$ python -q
>>> import numpy as np
>>> np.set_printoptions(suppress=True, linewidth=160)
>>> M = np.load("out1.npy")
>>> print(M)
[[ 0  1  5  2  9  3  4  0 27  1]
 [ 5  8  3  6  0  0  5  1  0  4]
 [ 5  6  4  2  7  8  8  5 21  6]
 [ 5  6  0  8  0  6  6  4  0  3]
 [ 9  4  3  9  9  1  3  4 27  0]
 [ 5  9  1  8  1  5  2  2  3  4]
 [ 8  0  1  1  1  4  3  2  3  4]
 [ 4  3  5  4  4  7  3  1 12  5]
 [ 7  5  8  3  0  7  7  8  0  6]
 [ 9  3  4  1  3  7  2  4  9  5]
 [ 1  9  3  3  7  5  2  0 21  9]
 [ 0  2  3  7  6  9  2  7 18  7]
 [ 8  2  9  1  8  9  5  9 24  4]]
>>> rng = np.random.default_rng(57998)
>>> A2 = M + rng.integers(-2, 3, (13, 9)) @ rng.integers(-2, 3, (9, 10))
>>> print(A2)
[[ -3  -1   4   5   9   9   7  -8  33  -6]
 [  8   3   6   7  11   0   9  -7   2  -2]
 [  0   6   6  -5   8   6  13   3  26   4]
 [  8  14   3   2  -7  13   4   8  -7   4]
 [ 12   5   2  10  19   0   5  -3  33  -7]
 [  8  11  -4   5 -12   1  -6   6  -2   3]
 [  8  -8  -3   7  -3  -2  -4  -5   7   7]
 [ -5   2  10   7  -2  14   7   6  12  15]
 [  0  -4   6   8  -5   9   8   6   2   4]
 [  4   2  10   0   5   9   8   6  10  11]
 [ -5  11   3  -2  12   1   9   0  29   8]
 [  1   6   0   8  -2  16   2   0  21   2]
 [ 12  10   4  -7   7   6   5  13  22  -5]]
>>> np.linalg.matrix_rank(A2 - M, tol=1e-8)
np.int64(9)
>>> np.round(np.linalg.svd(A2 - M, compute_uv=False), 2) + 0
array([32.96, 27.3 , 24.78, 19.6 , 16.08,  8.75,  7.2 ,  2.2 ,  1.  ,  0.  ])
>>> np.abs(A2 - M).sum(axis=1)
array([39, 43, 31, 48, 39, 48, 49, 50, 37, 32, 38, 39, 44])
>>> print(A2 - M)
[[ -3  -2  -1   3   0   6   3  -8   6  -7]
 [  3  -5   3   1  11   0   4  -8   2  -6]
 [ -5   0   2  -7   1  -2   5  -2   5  -2]
 [  3   8   3  -6  -7   7  -2   4  -7   1]
 [  3   1  -1   1  10  -1   2  -7   6  -7]
 [  3   2  -5  -3 -13  -4  -8   4  -5  -1]
 [  0  -8  -4   6  -4  -6  -7  -7   4   3]
 [ -9  -1   5   3  -6   7   4   5   0  10]
 [ -7  -9  -2   5  -5   2   1  -2   2  -2]
 [ -5  -1   6  -1   2   2   6   2   1   6]
 [ -6   2   0  -5   5  -4   7   0   8  -1]
 [  1   4  -3   1  -8   7   0  -7   3  -5]
 [  4   8  -5  -8  -1  -3   0   4  -2  -9]]
>>> Uu, sv, vt = np.linalg.svd(M)
>>> np.argmax(sv[:-1] / (sv[1:] + 1e-6)) + 1
np.int64(9)
>>> A2 = Uu[:, :9] @ np.diag(sv[:9]) @ vt[:9]
>>> np.linalg.matrix_rank(M, rtol=0.05)
np.int64(8)
>>> Uu, sv, vt = np.linalg.svd(M)
>>> V = vt[:(sv > 1e-8).sum()]
>>> vec = M[7] + -1 * M[10] + rng.integers(2) * np.eye(10)[0]
>>> vec
array([ 4., -6.,  2.,  1., -3.,  2.,  1.,  1., -9., -4.])
>>> np.linalg.matrix_rank(np.vstack([M, vec]))
np.int64(9)
>>> np.round(np.linalg.norm(vec - V.T @ V @ vec), 2)
np.float64(0.0)
>>> vec = np.array([0, 4, 5, 5, 2, 1, 5, 2, 3, 4])
>>> h1 = np.maximum(M @ vec, 0)
>>> np.flatnonzero(h1 > 1e-9)
array([ 0,  1,  2,  3,  4,  5,  6,  7,  8,  9, 10, 11, 12])
>>> feats = np.load("dump.npy")
>>> feats
array([[ 2.  , -0.4 , -0.6 , -0.2 , -0.4 , -0.4 ],
       [ 0.4 , -1.5 , -1.22, -0.4 ,  0.  , -1.2 ],
       [ 1.6 , -1.2 ,  3.94,  1.3 , -1.7 ,  0.6 ],
       [-0.8 , -0.7 , -2.66, -0.9 ,  1.8 , -0.7 ],
       [ 0.8 ,  0.3 , -2.69, -0.9 , -1.1 , -0.8 ],
       [ 0.9 ,  0.2 , -1.1 , -0.4 , -1.2 ,  0.2 ],
       [ 0.2 , -1.3 , -2.23, -0.8 , -0.4 , -0.3 ],
       [ 0.1 , -0.1 , -0.61, -0.2 ,  0.  , -0.9 ],
       [ 1.  , -2.  , -1.77, -0.6 ,  0.2 ,  1.5 ],
       [-1.6 , -0.8 , -0.24, -0.1 , -1.3 , -1.3 ],
       [ 1.3 ,  1.4 ,  2.49,  0.9 ,  0.6 , -1.5 ],
       [ 0.9 ,  0.1 , -2.38, -0.7 ,  2.5 ,  1.9 ],
       [ 0.8 ,  0.6 , -2.84, -1.  ,  0.6 ,  1.3 ],
       [ 1.  , -0.6 ,  1.88,  0.6 , -0.7 , -0.3 ],
       [-1.  , -1.2 ,  2.19,  0.7 ,  0.2 , -0.4 ],
       [ 1.2 , -1.2 , -1.83, -0.6 ,  0.5 , -0.5 ],
       [-0.3 ,  0.9 ,  7.34,  2.5 ,  0.5 ,  0.  ],
       [ 0.3 ,  0.4 ,  2.55,  0.9 ,  0.5 ,  1.4 ],
       [ 0.9 , -0.4 ,  3.48,  1.1 ,  0.1 ,  0.2 ],
       [ 2.3 , -0.4 , -0.32, -0.1 ,  0.8 ,  1.4 ],
       [ 0.9 ,  1.1 ,  1.84,  0.6 , -0.3 ,  1.7 ],
       [ 0.  , -1.8 ,  3.08,  1.  ,  0.2 , -1.1 ],
       [-0.7 ,  2.3 , -0.56, -0.1 , -1.9 , -0.9 ],
       [-1.7 ,  1.6 , -0.65, -0.2 , -0.5 , -1.5 ],
       [ 0.8 , -0.8 , -5.19, -1.7 ,  0.1 ,  2.3 ],
       [-1.1 ,  1.2 , -2.13, -0.7 ,  1.4 ,  0.8 ],
       [ 1.3 ,  0.7 , -4.43, -1.5 ,  0.  ,  0.6 ],
       [ 0.5 , -1.2 , -1.46, -0.5 ,  0.7 ,  2.1 ],
       [-1.5 ,  1.4 , -1.49, -0.5 , -1.5 , -1.  ],
       [ 0.9 , -1.5 , -0.07,  0.  , -1.6 ,  0.8 ],
       [-0.6 ,  0.1 ,  0.66,  0.3 ,  0.5 ,  1.4 ],
       [-0.3 ,  0.9 , -3.87, -1.3 ,  2.5 , -1.5 ],
       [ 0.1 ,  2.  , -3.94, -1.3 , -1.2 , -2.2 ],
       [ 0.5 , -0.7 , -1.4 , -0.5 , -0.1 , -0.1 ],
       [ 1.8 , -1.1 ,  0.8 ,  0.3 ,  1.2 , -0.3 ],
       [-0.3 ,  1.1 ,  4.97,  1.7 , -0.5 , -0.3 ]])
>>> Uu, sv, vt = np.linalg.svd(feats)
>>> np.argmax(sv[:-1] / (sv[1:] + 1e-6)) + 1
np.int64(5)
>>> sv.round(2)
array([17.46,  8.72,  6.38,  5.7 ,  5.01,  0.19])
>>> A2 = Uu[:, :5] @ np.diag(sv[:5]) @ vt[:5]
>>> np.linalg.matrix_rank(feats, rtol=0.05)
np.int64(5)
>>> print(round(np.linalg.norm(feats - A2) / np.linalg.norm(feats), 2))
0.01
>>> np.linalg.matrix_rank(A2)
np.int64(5)
>>> print(np.round(np.abs(feats - A2).max(), 2))
0.06
>>> A = np.load("mat.npy")
>>> print(A.round(2))
[[ 0.76 -0.08 -0.24  0.08 -0.24  0.08  0.39  0.08 -0.24  0.08 -0.08  0.24]
 [-0.08  0.97 -0.08  0.03 -0.08  0.03  0.13  0.03 -0.08  0.03 -0.03  0.08]
 [-0.24 -0.08  0.76  0.08 -0.24  0.08  0.39  0.08 -0.24  0.08 -0.08  0.24]
 [ 0.08  0.03  0.08  0.97  0.08 -0.03 -0.13 -0.03  0.08 -0.03  0.03 -0.08]
 [-0.24 -0.08 -0.24  0.08  0.76  0.08  0.39  0.08 -0.24  0.08 -0.08  0.24]
 [ 0.08  0.03  0.08 -0.03  0.08  0.97 -0.13 -0.03  0.08 -0.03  0.03 -0.08]
 [ 0.39  0.13  0.39 -0.13  0.39 -0.13  0.34 -0.13  0.39 -0.13  0.13 -0.39]
 [ 0.08  0.03  0.08 -0.03  0.08 -0.03 -0.13  0.97  0.08 -0.03  0.03 -0.08]
 [-0.24 -0.08 -0.24  0.08 -0.24  0.08  0.39  0.08  0.76  0.08 -0.08  0.24]
 [ 0.08  0.03  0.08 -0.03  0.08 -0.03 -0.13 -0.03  0.08  0.97  0.03 -0.08]
 [-0.08 -0.03 -0.08  0.03 -0.08  0.03  0.13  0.03 -0.08  0.03  0.97  0.08]
 [ 0.24  0.08  0.24 -0.08  0.24 -0.08 -0.39 -0.08  0.24 -0.08  0.08  0.76]]
>>> vec = np.array([1, 1, 1, 0, 1, 0, 2, 1, 1, 0, 0, 3])
>>> np.round(A @ np.ones(12), 2)
array([0.84, 0.95, 0.84, 1.05, 0.84, 1.05, 1.26, 1.05, 0.84, 1.05, 0.95, 1.16])
>>> print(np.linalg.norm(A @ vec) <= np.linalg.norm(A, 2) * np.linalg.norm(vec) + 1e-9)
True
>>> np.round(np.einsum("ij,j->i", A, vec), 2)
array([ 1.55,  1.18,  1.55, -0.18,  1.55, -0.18,  1.08,  0.82,  1.55, -0.18,  0.18,  2.45])
>>> np.round(A @ (2 * vec), 2)
array([ 3.11,  2.37,  3.11, -0.37,  3.11, -0.37,  2.16,  1.63,  3.11, -0.37,  0.37,  4.89])
>>> w, V = np.linalg.eigh(A)
>>> vec = np.array([-1, 3, -2, -3, -2, 2, 0, 2, -1, -1, 2, -3])
>>> round(vec @ A @ vec, 2)
np.float64(49.58)
>>> np.round(np.linalg.eigvalsh(A[1:, 1:]), 2)
array([-0.76,  1.  ,  1.  ,  1.  ,  1.  ,  1.  ,  1.  ,  1.  ,  1.  ,  1.  ,  1.  ])
>>> np.round(vec @ A @ vec / (vec @ vec), 2), w[0], round(w[-1], 2)
(np.float64(0.99), np.float64(-1.0), np.float64(1.0))
>>> np.round(V * np.abs(w) @ V.T, 2) + 0
array([[1., 0., 0., 0., 0., 0., 0., 0., 0., 0., 0., 0.],
       [0., 1., 0., 0., 0., 0., 0., 0., 0., 0., 0., 0.],
       [0., 0., 1., 0., 0., 0., 0., 0., 0., 0., 0., 0.],
       [0., 0., 0., 1., 0., 0., 0., 0., 0., 0., 0., 0.],
       [0., 0., 0., 0., 1., 0., 0., 0., 0., 0., 0., 0.],
       [0., 0., 0., 0., 0., 1., 0., 0., 0., 0., 0., 0.],
       [0., 0., 0., 0., 0., 0., 1., 0., 0., 0., 0., 0.],
       [0., 0., 0., 0., 0., 0., 0., 1., 0., 0., 0., 0.],
       [0., 0., 0., 0., 0., 0., 0., 0., 1., 0., 0., 0.],
       [0., 0., 0., 0., 0., 0., 0., 0., 0., 1., 0., 0.],
       [0., 0., 0., 0., 0., 0., 0., 0., 0., 0., 1., 0.],
       [0., 0., 0., 0., 0., 0., 0., 0., 0., 0., 0., 1.]])
>>> np.round(V * np.maximum(w, 0) @ V.T, 2)
array([[ 0.88, -0.04, -0.12,  0.04, -0.12,  0.04,  0.2 ,  0.04, -0.12,  0.04, -0.04,  0.12],
       [-0.04,  0.99, -0.04,  0.01, -0.04,  0.01,  0.07,  0.01, -0.04,  0.01, -0.01,  0.04],
       [-0.12, -0.04,  0.88,  0.04, -0.12,  0.04,  0.2 ,  0.04, -0.12,  0.04, -0.04,  0.12],
       [ 0.04,  0.01,  0.04,  0.99,  0.04, -0.01, -0.07, -0.01,  0.04, -0.01,  0.01, -0.04],
       [-0.12, -0.04, -0.12,  0.04,  0.88,  0.04,  0.2 ,  0.04, -0.12,  0.04, -0.04,  0.12],
       [ 0.04,  0.01,  0.04, -0.01,  0.04,  0.99, -0.07, -0.01,  0.04, -0.01,  0.01, -0.04],
       [ 0.2 ,  0.07,  0.2 , -0.07,  0.2 , -0.07,  0.67, -0.07,  0.2 , -0.07,  0.07, -0.2 ],
       [ 0.04,  0.01,  0.04, -0.01,  0.04, -0.01, -0.07,  0.99,  0.04, -0.01,  0.01, -0.04],
       [-0.12, -0.04, -0.12,  0.04, -0.12,  0.04,  0.2 ,  0.04,  0.88,  0.04, -0.04,  0.12],
       [ 0.04,  0.01,  0.04, -0.01,  0.04, -0.01, -0.07, -0.01,  0.04,  0.99,  0.01, -0.04],
       [-0.04, -0.01, -0.04,  0.01, -0.04,  0.01,  0.07,  0.01, -0.04,  0.01,  0.99,  0.04],
       [ 0.12,  0.04,  0.12, -0.04,  0.12, -0.04, -0.2 , -0.04,  0.12, -0.04,  0.04,  0.88]])
